>>> import numpy as np
>>> import numpy.linalg as la
>>> np.set_printoptions(precision=3, suppress=True, linewidth=160, legacy="1.25")
>>> W0 = np.loadtxt("x.csv", delimiter=",")
>>> print(W0)
[[-1.1    1.6   -0.6   -1.3  ]
 [-1.673  1.178 -0.787 -1.56 ]
 [-0.1   -0.5    1.2    0.9  ]
 [ 0.5   -0.4   -0.3    0.4  ]]
>>> rng = np.random.default_rng(443262)
>>> labels = rng.permutation(4)
>>> labels
array([3, 2, 1, 0])
>>> out = W0[labels][:, labels]
>>> np.allclose(out, W0)
False
>>> out
array([[ 0.4  , -0.3  , -0.4  ,  0.5  ],
       [ 0.9  ,  1.2  , -0.5  , -0.1  ],
       [-1.56 , -0.787,  1.178, -1.673],
       [-1.3  , -0.6  ,  1.6  , -1.1  ]])
>>> round(float(la.det(W0[::-1])), 3)
0.464
>>> print(np.round(la.det(2 * W0), 3), round(float(la.det(W0)), 3))
7.429 0.464
>>> round(np.einsum("ij,ji->", W0, W0), 3)
-0.841
>>> out = W0 / np.sqrt((W0 ** 2).mean(axis=1, keepdims=True))
>>> la.matrix_rank(W0 - W0.mean(axis=1, keepdims=True))
3
>>> out[1]
array([-1.244,  0.876, -0.585, -1.16 ])
>>> basis = 5 * np.array([[1.2, -0.8, 0.7], [-0.1, 0.5, -0.4], [1.0, -1.7, 1.3]])
>>> labels = rng.integers(0, 3, 11)
>>> E = basis[labels] + rng.normal(size=(11, 3))
>>> E
array([[ 5.829, -4.944,  5.917],
       [ 6.053, -8.881,  6.328],
       [ 4.168, -7.543,  7.457],
       [ 6.997, -6.343,  4.787],
       [ 5.856, -7.239,  7.68 ],
       [ 0.035,  2.423, -0.506],
       [ 7.775, -8.115,  6.156],
       [ 1.637,  2.581, -3.324],
       [ 4.988, -3.71 ,  2.968],
       [ 0.341,  3.18 ,  0.293],
       [ 6.375, -8.778,  4.94 ]])
>>> hat = E @ la.solve(E.T @ E, E.T)
>>> np.diag(hat)
array([0.257, 0.208, 0.33 , 0.212, 0.273, 0.14 , 0.218, 0.481, 0.142, 0.409, 0.33 ])
>>> np.allclose(hat @ hat, hat)
True
